>>> import numpy as np
>>> import numpy.linalg as la
>>> np.set_printoptions(suppress=True, linewidth=120)
>>> rd = lambda a: np.round(a, 1) + 0
>>> J = np.arange(12).reshape(4, 3) + 4
>>> J
array([[ 4,  5,  6],
       [ 7,  8,  9],
       [10, 11, 12],
       [13, 14, 15]])
>>> rng = np.random.default_rng(713665)
>>> Y = J + rng.integers(-2, 3, (4, 2)) @ rng.integers(-2, 3, (2, 3))
>>> Y
array([[ 4,  8,  8],
       [ 7, 14, 13],
       [ 8,  7,  8],
       [14, 13, 15]])
>>> rd(la.svd(Y - J, compute_uv=False))
array([9.9, 2.2, 0. ])
>>> Y - J
array([[ 0,  3,  2],
       [ 0,  6,  4],
       [-2, -4, -4],
       [ 1, -1,  0]])
>>> la.matrix_rank(Y - J, tol=1e-8)
np.int64(2)
>>> np.abs(Y - J).sum(axis=1)
array([ 5, 10, 10,  2])
>>> hat = Y @ la.solve(Y.T @ Y, Y.T)
>>> rd((np.eye(4) - hat) @ Y)
array([[0., 0., 0.],
       [0., 0., 0.],
       [0., 0., 0.],
       [0., 0., 0.]])
>>> np.allclose(hat @ hat, hat)
True
>>> arr = np.load("layer6.npy")
>>> rd(arr)
array([[ 0.3, -1.2,  1.3],
       [ 0. , -0.6,  0.2],
       [-0.2,  1. , -0.7]])
>>> # rank 2
>>> left, sigma, Vt = la.svd(arr)
>>> vecs = Vt[:(sigma > 1e-8).sum()]
>>> x = arr[0] + 2 * arr[2] + rng.integers(2) * np.eye(3)[1]
>>> rd(x)
array([ 0. ,  0.7, -0.1])
>>> la.matrix_rank(np.vstack([arr, x]))
np.int64(2)
>>> np.allclose(vecs.T @ vecs @ x, x)
True
>>> rd(la.norm(arr, axis=1))
array([1.8, 0.6, 1.2])
>>> rd(la.norm(arr, 2))
np.float64(2.3)
>>> rd(la.norm(arr, axis=0))
array([0.4, 1.7, 1.5])
>>> rd(la.norm(arr[2] - arr[1]))
np.float64(1.8)
>>> rd(la.norm(arr, 1)), rd(la.norm(arr, np.inf))
(np.float64(2.8), np.float64(2.9))
>>> rd(la.norm(arr, "nuc"))
np.float64(2.6)
>>> E = np.load("dump.npy")
>>> E
array([[21,  7,  0],
       [13,  3,  0],
       [16,  3,  0],
       [18,  7,  0],
       [15,  7,  0],
       [16,  3,  0],
       [15,  7,  0],
       [18,  1,  0],
       [20,  5,  0],
       [12,  7,  0],
       [20,  5,  0],
       [13,  3,  0],
       [18,  7,  0],
       [13,  3,  0],
       [13,  3,  0],
       [ 9,  1,  0],
       [18,  7,  0],
       [16,  3,  0],
       [ 9,  1,  0],
       [15,  1,  0],
       [21,  7,  0]])
>>> left, sigma, Vt = la.svd(E)
>>> np.argmax(sigma[:-1] / (sigma[1:] + 1e-6)) + 1
np.int64(2)
>>> Y = left[:, :2] @ np.diag(sigma[:2]) @ Vt[:2]
>>> rd(Y)
array([[21.,  7.,  0.],
       [13.,  3.,  0.],
       [16.,  3.,  0.],
       [18.,  7.,  0.],
       [15.,  7.,  0.],
       [16.,  3.,  0.],
       [15.,  7.,  0.],
       [18.,  1.,  0.],
       [20.,  5.,  0.],
       [12.,  7.,  0.],
       [20.,  5.,  0.],
       [13.,  3.,  0.],
       [18.,  7.,  0.],
       [13.,  3.,  0.],
       [13.,  3.,  0.],
       [ 9.,  1.,  0.],
       [18.,  7.,  0.],
       [16.,  3.,  0.],
       [ 9.,  1.,  0.],
       [15.,  1.,  0.],
       [21.,  7.,  0.]])
>>> la.matrix_rank(Y)
np.int64(2)
>>> mat = np.loadtxt("x.csv", delimiter=",")
>>> rd(mat)
array([[-0.7,  0.4,  0.2],
       [ 0.1,  0. , -0.1],
       [ 0. ,  0.1, -0.2],
       [-0.5,  0.1,  0.4]])
>>> # rows and columns are dependent
>>> np.abs(np.diag(la.qr(mat)[1])) > 1e-9
array([ True,  True, False])
>>> la.lstsq(mat[:-1].T, mat[-1])[2]
np.int32(2)
>>> np.allclose(mat[:-1].T @ la.lstsq(mat[:-1].T, mat[-1])[0], mat[-1])
True
>>> rd(mat @ la.pinv(mat) @ mat)
array([[-0.7,  0.4,  0.2],
       [ 0.1,  0. , -0.1],
       [ 0. ,  0.1, -0.2],
       [-0.5,  0.1,  0.4]])
>>> np.count_nonzero(mat)
np.int64(12)
>>> rd(mat.mean(axis=0))
array([-0.3,  0.1,  0.1])
>>> rd(np.diff(mat, axis=0))
array([[ 0.8, -0.4, -0.4],
       [-0.1,  0.1,  0. ],
       [-0.5, -0.1,  0.5]])
>>> np.abs(mat).max()
np.float64(0.7)
>>> la.matrix_rank(mat)
np.int64(2)
>>> print(rd(mat.sum(axis=1)))
[-0.1  0.   0.   0. ]
